$ ipython --no-banner

In [1]: import numpy as np

In [2]: np.set_printoptions(suppress=True, linewidth=100)

In [3]: data = np.load("data.npy")

In [4]: data
Out[4]: 
array([[-2,  2, -2, -2, -2],
       [ 1,  0, -2,  0,  2],
       [ 1, -2,  1,  2, -2],
       [ 0, -1,  2, -1, -1],
       [-1,  2,  1, -2, -2]])

In [5]: M2 = data[0, 0] * data[1:] - np.outer(data[1:, 0], data[0])

In [6]: M2
Out[6]: 
array([[ 0, -2,  6,  2, -2],
       [ 0,  2,  0, -2,  6],
       [ 0,  2, -4,  2,  2],
       [ 0, -2, -4,  2,  2]])

In [7]: np.linalg.matrix_rank(M2), np.linalg.matrix_rank(data)
Out[7]: (np.int64(4), np.int64(5))

In [8]: x0 = np.array([-2, 4, -2, -4, 0])

In [9]: (M2 * x0).sum(axis=1)
Out[9]: array([-28,  16,   8,  -8])

In [10]: M2 @ (2 * x0)
Out[10]: array([-56,  32,  16, -16])

In [11]: M2 @ np.eye(5)[3]
Out[11]: array([ 2., -2.,  2.,  2.])

In [12]: np.einsum("ij,j->i", M2, x0)
Out[12]: array([-28,  16,   8,  -8])

In [13]: M2 * x0
Out[13]: 
array([[  0,  -8, -12,  -8,   0],
       [  0,   8,   0,   8,   0],
       [  0,   8,   8,  -8,   0],
       [  0,  -8,   8,  -8,   0]])

In [14]: X = np.load("arr.npy")

In [15]: X.round(2) + 0
Out[15]: 
array([[-0.24,  0.31, -0.26, -0.5 , -0.56],
       [-0.03, -0.06, -0.64,  0.51, -0.11],
       [-0.45,  0.2 , -0.38,  0.31,  0.23],
       [ 0.72, -0.11, -0.29, -0.09,  0.26],
       [ 0.21,  0.66, -0.3 , -0.31,  0.31],
       [-0.03, -0.1 , -0.03,  0.  , -0.04],
       [-0.18,  0.44,  0.39,  0.2 ,  0.42],
       [ 0.39,  0.46,  0.23,  0.5 , -0.53]])

In [16]: q, V = np.linalg.qr(X[:, :1])[0], np.linalg.qr(X[:, 1:])[0]

In [17]: sv = np.linalg.svd(q.T @ V, compute_uv=False)

In [18]: (sv > 0.9).sum()
Out[18]: np.int64(0)

In [19]: print(np.round(np.degrees(np.arccos(sv.clip(0, 1))), 2))
[90.]

In [20]: sv.round(2) + 0
Out[20]: array([0.])

In [21]: print(round(X[:, 3] @ X[:, 2], 2))
-0.0

In [22]: np.round(X.T @ X, 2) + 0
Out[22]: 
array([[1., 0., 0., 0., 0.],
       [0., 1., 0., 0., 0.],
       [0., 0., 1., 0., 0.],
       [0., 0., 0., 1., 0.],
       [0., 0., 0., 0., 1.]])

In [23]: print(np.round(np.linalg.norm(X, axis=0), 2))
[1. 1. 1. 1. 1.]

In [24]: np.round(np.linalg.svd(X, compute_uv=False), 2)
Out[24]: array([1., 1., 1., 1., 1.])

In [25]: q, _ = np.linalg.qr(np.array([[-1.0, -1.2, -0.4, -0.6, 0.9, -2.3],
    ...:     [1.6, -0.7, 0.6, 0.5, -0.8, 0.5],
    ...:     [1.1, -1.0, 1.6, 0.4, 0.4, 0.9],
    ...:     [-0.4, 0.2, -0.2, -0.5, -1.3, 1.2],
    ...:     [-1.5, -0.7, -0.8, 0.9, -0.9, 2.4],
    ...:     [-1.1, 0.7, 0.6, 1.2, 2.0, 0.5]]))

In [26]: mat = 3 * q

In [27]: mat.round(2)
Out[27]: 
array([[-1.04, -1.98,  0.06, -1.3 ,  1.14,  1.  ],
       [ 1.66, -0.83,  0.28,  1.44,  0.08,  1.84],
       [ 1.14, -1.36, -2.03, -0.38, -0.77, -1.  ],
       [-0.41,  0.25,  0.02, -1.05, -2.39,  1.4 ],
       [-1.55, -1.29,  0.35,  1.83, -1.03, -0.62],
       [-1.14,  0.9 , -2.16,  0.79,  0.58,  1.12]])

In [28]: x0 = np.array([-7, -2, -5, -3, -2, 3])

In [29]: target = mat @ x0

In [30]: beta, lr = np.zeros(6), 1 / np.linalg.norm(mat, 2) ** 2

In [31]: for i in range(20):
    ...:     beta -= lr * mat.T @ (mat @ beta - target)
    ...:     if i % 5 == 0: print(i, round(np.linalg.norm(mat @ beta - target), 2))
    ...: 
0 0.0
5 0.0
10 0.0
15 0.0

In [32]: print(np.round(np.linalg.cond(mat), 2))
1.0

In [33]: print(beta.round(2))
[-7. -2. -5. -3. -2.  3.]

In [34]: M2 = np.linalg.inv(mat)

In [35]: M2.round(2) + 0
Out[35]: 
array([[-0.12,  0.18,  0.13, -0.05, -0.17, -0.13],
       [-0.22, -0.09, -0.15,  0.03, -0.14,  0.1 ],
       [ 0.01,  0.03, -0.23,  0.  ,  0.04, -0.24],
       [-0.14,  0.16, -0.04, -0.12,  0.2 ,  0.09],
       [ 0.13,  0.01, -0.09, -0.27, -0.11,  0.06],
       [ 0.11,  0.2 , -0.11,  0.16, -0.07,  0.12]])

In [36]: np.allclose(M2, mat.T)
Out[36]: False

In [37]: round(np.linalg.det(mat) * np.linalg.det(M2), 2)
Out[37]: np.float64(1.0)

In [38]: print((np.abs(M2) > 1e-9).astype(int))
[[1 1 1 1 1 1]
 [1 1 1 1 1 1]
 [1 1 1 1 1 1]
 [1 1 1 1 1 1]
 [1 1 1 1 1 1]
 [1 1 1 1 1 1]]

In [39]: K = np.loadtxt("layer11.csv", delimiter=",")

In [40]: K
Out[40]: 
array([[0., 0., 1., 1., 0., 0., 1., 0.],
       [0., 0., 0., 0., 1., 1., 0., 1.],
       [1., 0., 0., 1., 0., 0., 1., 0.],
       [1., 0., 1., 0., 0., 0., 1., 0.],
       [0., 1., 0., 0., 0., 1., 0., 1.],
       [0., 1., 0., 0., 1., 0., 0., 1.],
       [1., 0., 1., 1., 0., 0., 0., 0.],
       [0., 1., 0., 0., 1., 1., 0., 0.]])

In [41]: w1 = np.array([[1, 1, 0, 2, 2],
    ...:     [1, 2, 2, 0, 2],
    ...:     [2, 1, 0, 2, 0],
    ...:     [0, 1, 1, 1, 2],
    ...:     [0, 0, 0, 1, 1],
    ...:     [1, 0, 1, 1, 2]])

In [42]: beta = np.array([1, -9, 5, -1, 2])

In [43]: H = np.maximum(mat @ w1 + beta, 0)

In [44]: (H > 0).astype(int)
Out[44]: 
array([[0, 0, 1, 0, 0],
       [1, 0, 1, 1, 1],
       [0, 0, 1, 0, 0],
       [1, 0, 1, 0, 0],
       [0, 0, 1, 0, 0],
       [0, 0, 1, 0, 1]])

In [45]: np.round((H > 0).mean(axis=0), 2)
Out[45]: array([0.33, 0.  , 1.  , 0.17, 0.33])

In [46]: H.round(2)
Out[46]: 
array([[ 0.  ,  0.  ,  0.74,  0.  ,  0.  ],
       [ 4.23,  0.  ,  6.63,  6.24, 10.31],
       [ 0.  ,  0.  ,  0.9 ,  0.  ,  0.  ],
       [ 2.28,  0.  ,  5.84,  0.  ,  0.  ],
       [ 0.  ,  0.  ,  3.62,  0.  ,  0.  ],
       [ 0.  ,  0.  ,  8.71,  0.  ,  5.92]])

In [47]: Z = np.array([[0, 7, 8], [2, 9, 4], [8, 9, 7], [5, 1, 9], [1, 6, 3]])

In [48]: w1 @ Z
Out[48]: 
array([[14, 30, 36],
       [22, 55, 36],
       [12, 25, 38],
       [17, 31, 26],
       [ 6,  7, 12],
       [15, 29, 30]])

In [49]: (H @ Z).round(6).argmax(axis=1)
Out[49]: array([1, 2, 1, 1, 1, 1])

In [50]: F = np.load("run12.npy")

In [51]: print(F)
[[ -2  -2  -2  -2  -2  -2  -2]
 [ -2  -4  -4  -4  -4  -4  -4]
 [ -2  -4  -6  -6  -6  -6  -6]
 [ -2  -4  -6  -8  -8  -8  -8]
 [ -2  -4  -6  -8 -10 -10 -10]
 [ -2  -4  -6  -8 -10 -12 -12]
 [ -2  -4  -6  -8 -10 -12 -14]]

In [52]: # equal to its transpose

In [53]: np.all(np.linalg.eigvalsh(F) > 0)
Out[53]: np.False_

In [54]: round(float(np.linalg.eigvalsh(F).min()), 2)
Out[54]: -45.76

In [55]: M2 = np.linalg.inv(F)

In [56]: print((np.abs(M2) > 1e-9).astype(int))
[[1 1 0 0 0 0 0]
 [1 1 1 0 0 0 0]
 [0 1 1 1 0 0 0]
 [0 0 1 1 1 0 0]
 [0 0 0 1 1 1 0]
 [0 0 0 0 1 1 1]
 [0 0 0 0 0 1 1]]

In [57]: print(np.round(np.linalg.det(F) * M2, 2))
[[128. -64.   0.   0.   0.   0.   0.]
 [-64. 128. -64.   0.   0.   0.   0.]
 [  0. -64. 128. -64.   0.   0.   0.]
 [  0.   0. -64. 128. -64.   0.   0.]
 [  0.   0.   0. -64. 128. -64.   0.]
 [  0.   0.   0.   0. -64. 128. -64.]
 [  0.   0.   0.   0.   0. -64.  64.]]

In [58]: np.round(np.linalg.inv(M2), 2)
Out[58]: 
array([[ -2.,  -2.,  -2.,  -2.,  -2.,  -2.,  -2.],
       [ -2.,  -4.,  -4.,  -4.,  -4.,  -4.,  -4.],
       [ -2.,  -4.,  -6.,  -6.,  -6.,  -6.,  -6.],
       [ -2.,  -4.,  -6.,  -8.,  -8.,  -8.,  -8.],
       [ -2.,  -4.,  -6.,  -8., -10., -10., -10.],
       [ -2.,  -4.,  -6.,  -8., -10., -12., -12.],
       [ -2.,  -4.,  -6.,  -8., -10., -12., -14.]])

In [59]: round(np.linalg.slogdet(F)[0], 2)
Out[59]: np.float64(-1.0)

In [60]: rng = np.random.default_rng(6771)

In [61]: arr = np.eye(6, dtype=int)[rng.permutation(6)]

In [62]: arr
Out[62]: 
array([[0, 0, 0, 0, 0, 1],
       [0, 0, 1, 0, 0, 0],
       [0, 1, 0, 0, 0, 0],
       [0, 0, 0, 0, 1, 0],
       [1, 0, 0, 0, 0, 0],
       [0, 0, 0, 1, 0, 0]])

In [63]: np.linalg.matrix_power(arr, 4)
Out[63]: 
array([[1, 0, 0, 0, 0, 0],
       [0, 1, 0, 0, 0, 0],
       [0, 0, 1, 0, 0, 0],
       [0, 0, 0, 1, 0, 0],
       [0, 0, 0, 0, 1, 0],
       [0, 0, 0, 0, 0, 1]])

In [64]: print(arr @ arr)
[[0 0 0 1 0 0]
 [0 1 0 0 0 0]
 [0 0 1 0 0 0]
 [1 0 0 0 0 0]
 [0 0 0 0 0 1]
 [0 0 0 0 1 0]]

In [65]: round(np.linalg.det(arr), 2)
Out[65]: np.float64(1.0)

In [66]: np.allclose(arr, arr.T)
Out[66]: False

In [67]: assert arr == arr.T
Traceback (most recent call last):
  Cell In[67], line 1
    assert arr == arr.T
ValueError: The truth value of an array with more than one element is ambiguous. Use a.any() or a.all()


In [68]: print((arr + arr.T) / 2)
[[0.  0.  0.  0.  0.5 0.5]
 [0.  0.  1.  0.  0.  0. ]
 [0.  1.  0.  0.  0.  0. ]
 [0.  0.  0.  0.  0.5 0.5]
 [0.5 0.  0.  0.5 0.  0. ]
 [0.5 0.  0.  0.5 0.  0. ]]

In [69]: x0 = np.array([2, -2, -1, -2, -2, 1])

In [70]: h = np.maximum(arr @ x0, 0)

In [71]: np.maximum(arr @ (3 * x0), 0)
Out[71]: array([3, 0, 0, 0, 6, 0])

In [72]: np.flatnonzero(h > 1e-9)
Out[72]: array([0, 4])

In [73]: cov = arr.T @ arr

In [74]: np.round(np.linalg.svd(arr, compute_uv=False) ** 2, 2)
Out[74]: array([1., 1., 1., 1., 1., 1.])

In [75]: np.round(np.linalg.eigvalsh(cov)[::-1], 2)
Out[75]: array([1., 1., 1., 1., 1., 1.])

In [76]: cov
Out[76]: 
array([[1, 0, 0, 0, 0, 0],
       [0, 1, 0, 0, 0, 0],
       [0, 0, 1, 0, 0, 0],
       [0, 0, 0, 1, 0, 0],
       [0, 0, 0, 0, 1, 0],
       [0, 0, 0, 0, 0, 1]])

In [77]: np.diag(cov)
Out[77]: array([1, 1, 1, 1, 1, 1])

In [78]: J = np.load("block0.npy")

In [79]: J
Out[79]: 
array([[0, 0, 0, 0, 1, 0],
       [0, 0, 0, 2, 2, 0],
       [2, 0, 0, 2, 0, 0],
       [0, 0, 0, 2, 2, 0],
       [0, 0, 0, 0, 2, 0],
       [0, 0, 0, 0, 3, 0],
       [3, 0, 1, 0, 0, 0]])

In [80]: # row 3 repeats row 1

In [81]: np.unique(J.round(6), axis=0).shape
Out[81]: (6, 6)

In [82]: np.round(J @ np.linalg.pinv(J) @ J, 2) + 0
Out[82]: 
array([[0., 0., 0., 0., 1., 0.],
       [0., 0., 0., 2., 2., 0.],
       [2., 0., 0., 2., 0., 0.],
       [0., 0., 0., 2., 2., 0.],
       [0., 0., 0., 0., 2., 0.],
       [0., 0., 0., 0., 3., 0.],
       [3., 0., 1., 0., 0., 0.]])

In [83]: U, sv, vt = np.linalg.svd(J)

In [84]: V = vt[:(sv > 1e-8).sum()]

In [85]: x0 = J[6] + 5 * J[3] + rng.integers(2) * np.eye(6)[5]

In [86]: x0
Out[86]: array([ 3.,  0.,  1., 10., 10.,  0.])

In [87]: print(np.round(np.diag(V.T @ V), 2) + 0)
[1. 0. 1. 1. 1. 0.]

In [88]: np.round(V.T @ V, 2) + 0
Out[88]: 
array([[1., 0., 0., 0., 0., 0.],
       [0., 0., 0., 0., 0., 0.],
       [0., 0., 1., 0., 0., 0.],
       [0., 0., 0., 1., 0., 0.],
       [0., 0., 0., 0., 1., 0.],
       [0., 0., 0., 0., 0., 0.]])

In [89]: r = np.linalg.matrix_rank(J)

In [90]: r
Out[90]: np.int64(4)

In [91]: N = np.linalg.svd(J)[2][r:].T

In [92]: print([int(np.linalg.matrix_rank(J[:i])) for i in range(1, len(J) + 1)])
[1, 2, 3, 3, 3, 3, 4]

In [93]: round(np.linalg.det(data), 2)
Out[93]: np.float64(64.0)

In [94]: data @ data
Out[94]: 
array([[  6,  -2,  -8,   6,  18],
       [ -6,  10,  -2, -10,  -2],
       [ -1,  -6,   5,   2,  -6],
       [  2,  -5,   1,   7,  -3],
       [  7,  -6,  -7,  10,  10]])

In [95]: data.inv()
Traceback (most recent call last):
  Cell In[95], line 1
    data.inv()
AttributeError: 'numpy.ndarray' object has no attribute 'inv'


In [96]: round(np.abs(np.linalg.eigvals(data)).max(), 2)
Out[96]: np.float64(4.96)

In [97]: np.linalg.determinant(data)
Traceback (most recent call last):
  Cell In[97], line 1
    np.linalg.determinant(data)
AttributeError: module 'numpy.linalg' has no attribute 'determinant'


In [98]: (data - data.T) / 2
Out[98]: 
array([[ 0. ,  0.5, -1.5, -1. , -0.5],
       [-0.5,  0. ,  0. ,  0.5,  0. ],
       [ 1.5,  0. ,  0. ,  0. , -1.5],
       [ 1. , -0.5,  0. ,  0. ,  0.5],
       [ 0.5,  0. ,  1.5, -0.5,  0. ]])

In [99]: np.round(np.sort(np.abs(np.linalg.eigvals(data))), 2)
Out[99]: array([1.46, 1.46, 1.64, 3.71, 4.96])

In [100]: M2 = np.array([[-5, 1], [1, 5]])

In [101]: Z = np.array([[1, 1], [1, -2]])

In [102]: feats = np.kron(M2, Z)

In [103]: feats
Out[103]: 
array([[ -5,  -5,   1,   1],
       [ -5,  10,   1,  -2],
       [  1,   1,   5,   5],
       [  1,  -2,   5, -10]])

In [104]: q, r_ = np.linalg.qr(feats)

In [105]: print(q.shape, r_.shape)
(4, 4) (4, 4)

In [106]: print(np.round(q.T @ q, 2) + 0)
[[1. 0. 0. 0.]
 [0. 1. 0. 0.]
 [0. 0. 1. 0.]
 [0. 0. 0. 1.]]

In [107]: np.round(np.abs(np.diag(r_)), 2)
Out[107]: array([ 7.21, 10.82,  7.21, 10.82])

In [108]: round(abs(r_[0, 0]), 2), np.round(np.linalg.norm(feats[:, 0]), 2)
Out[108]: (np.float64(7.21), np.float64(7.21))

In [109]: round(np.trace(q @ q.T), 2)
Out[109]: np.float64(4.0)

In [110]: np.round(q @ r_, 2)
Out[110]: 
array([[ -5.,  -5.,   1.,   1.],
       [ -5.,  10.,   1.,  -2.],
       [  1.,   1.,   5.,   5.],
       [  1.,  -2.,   5., -10.]])

In [111]: q.round(2)
Out[111]: 
array([[-0.69,  0.69, -0.14, -0.14],
       [-0.69, -0.69, -0.14,  0.14],
       [ 0.14, -0.14, -0.69, -0.69],
       [ 0.14,  0.14, -0.69,  0.69]])

In [112]: print(r_.round(2) + 0)
[[  7.21  -3.61   0.     0.  ]
 [  0.   -10.82   0.     0.  ]
 [  0.     0.    -7.21   3.61]
 [  0.     0.     0.   -10.82]]

In [113]: np.allclose(r_.T @ r_, feats.T @ feats)
Out[113]: True
